$ python3 -q
>>> import numpy as np
>>> np.set_printoptions(suppress=True, linewidth=120)
>>> def tidy(a):
...     return np.round(a, 2) + 0
... 
>>> u = np.array([3, -3, -3, 3, -3, 1, -2, 0])
>>> rng = np.random.default_rng(67015)
>>> E = np.outer(rng.normal(size=22), u) + 0.1 * rng.normal(size=(22, 8))
>>> tidy(E)
array([[ 0.27, -0.32, -0.45,  0.06, -0.09,  0.03, -0.35, -0.05],
       [ 2.82, -2.92, -2.88,  2.83, -2.94,  1.  , -2.06, -0.03],
       [-7.84,  7.65,  7.38, -7.54,  7.68, -2.51,  5.17,  0.  ],
       [ 3.03, -3.02, -3.14,  2.89, -3.19,  1.06, -1.96,  0.01],
       [-2.05,  2.27,  2.32, -1.94,  2.25, -0.8 ,  1.4 , -0.14],
       [-0.68,  0.86,  0.73, -0.66,  0.77, -0.19,  0.45,  0.  ],
       [ 3.83, -3.96, -3.8 ,  3.79, -3.94,  1.28, -2.56, -0.02],
       [-0.79,  0.51,  0.56, -0.62,  0.59, -0.11,  0.41,  0.06],
       [-0.51,  0.27,  0.37, -0.46,  0.32, -0.17,  0.34,  0.09],
       [-1.26,  1.06,  1.15, -1.36,  1.22, -0.33,  0.88, -0.01],
       [ 0.46, -0.23, -0.31,  0.43, -0.56,  0.13, -0.32,  0.03],
       [-0.57,  0.54,  0.42, -0.3 ,  0.31, -0.09,  0.44, -0.01],
       [-2.22,  2.02,  1.98, -1.88,  2.  , -0.82,  1.44, -0.07],
       [-5.05,  5.12,  4.99, -5.13,  4.93, -1.7 ,  3.61, -0.19],
       [ 1.09, -1.1 , -1.03,  1.37, -1.2 ,  0.41, -0.74, -0.03],
       [-1.11,  1.27,  1.37, -1.21,  1.3 , -0.41,  0.75,  0.1 ],
       [ 7.63, -7.61, -7.5 ,  7.63, -7.74,  2.63, -4.95, -0.03],
       [-1.34,  1.26,  1.  , -1.25,  1.06, -0.52,  0.75, -0.06],
       [ 0.72, -1.06, -0.85,  1.07, -0.91,  0.33, -0.4 ,  0.25],
       [ 1.47, -1.63, -1.57,  1.78, -1.61,  0.48, -1.09, -0.02],
       [-2.07,  2.33,  2.31, -2.28,  2.3 , -0.89,  1.45, -0.06],
       [-3.05,  2.88,  3.06, -2.79,  3.29, -0.88,  2.04, -0.04]])
>>> labels = rng.permutation(8)
>>> A2 = E[:, labels] * rng.choice([-1, 1], 8)
>>> tidy(A2)
array([[ 0.05, -0.32, -0.27,  0.35, -0.09,  0.03, -0.06, -0.45],
       [ 0.03, -2.92, -2.82,  2.06, -2.94,  1.  , -2.83, -2.88],
       [ 0.  ,  7.65,  7.84, -5.17,  7.68, -2.51,  7.54,  7.38],
       [-0.01, -3.02, -3.03,  1.96, -3.19,  1.06, -2.89, -3.14],
       [ 0.14,  2.27,  2.05, -1.4 ,  2.25, -0.8 ,  1.94,  2.32],
       [ 0.  ,  0.86,  0.68, -0.45,  0.77, -0.19,  0.66,  0.73],
       [ 0.02, -3.96, -3.83,  2.56, -3.94,  1.28, -3.79, -3.8 ],
       [-0.06,  0.51,  0.79, -0.41,  0.59, -0.11,  0.62,  0.56],
       [-0.09,  0.27,  0.51, -0.34,  0.32, -0.17,  0.46,  0.37],
       [ 0.01,  1.06,  1.26, -0.88,  1.22, -0.33,  1.36,  1.15],
       [-0.03, -0.23, -0.46,  0.32, -0.56,  0.13, -0.43, -0.31],
       [ 0.01,  0.54,  0.57, -0.44,  0.31, -0.09,  0.3 ,  0.42],
       [ 0.07,  2.02,  2.22, -1.44,  2.  , -0.82,  1.88,  1.98],
       [ 0.19,  5.12,  5.05, -3.61,  4.93, -1.7 ,  5.13,  4.99],
       [ 0.03, -1.1 , -1.09,  0.74, -1.2 ,  0.41, -1.37, -1.03],
       [-0.1 ,  1.27,  1.11, -0.75,  1.3 , -0.41,  1.21,  1.37],
       [ 0.03, -7.61, -7.63,  4.95, -7.74,  2.63, -7.63, -7.5 ],
       [ 0.06,  1.26,  1.34, -0.75,  1.06, -0.52,  1.25,  1.  ],
       [-0.25, -1.06, -0.72,  0.4 , -0.91,  0.33, -1.07, -0.85],
       [ 0.02, -1.63, -1.47,  1.09, -1.61,  0.48, -1.78, -1.57],
       [ 0.06,  2.33,  2.07, -1.45,  2.3 , -0.89,  2.28,  2.31],
       [ 0.04,  2.88,  3.05, -2.04,  3.29, -0.88,  2.79,  3.06]])
>>> U, _, vt = np.linalg.svd(E.T @ A2)
>>> tidy(U @ vt)
array([[ 0.,  0., -1.,  0.,  0.,  0.,  0.,  0.],
       [ 0.,  1.,  0.,  0.,  0.,  0.,  0.,  0.],
       [ 0.,  0.,  0.,  0.,  0.,  0.,  0.,  1.],
       [ 0.,  0.,  0.,  0.,  0.,  0., -1.,  0.],
       [ 0.,  0.,  0.,  0.,  1.,  0.,  0.,  0.],
       [ 0.,  0.,  0.,  0.,  0.,  1.,  0.,  0.],
       [ 0.,  0.,  0., -1.,  0.,  0.,  0.,  0.],
       [-1.,  0.,  0.,  0.,  0.,  0.,  0.,  0.]])
>>> labels
array([7, 1, 0, 6, 4, 5, 3, 2])
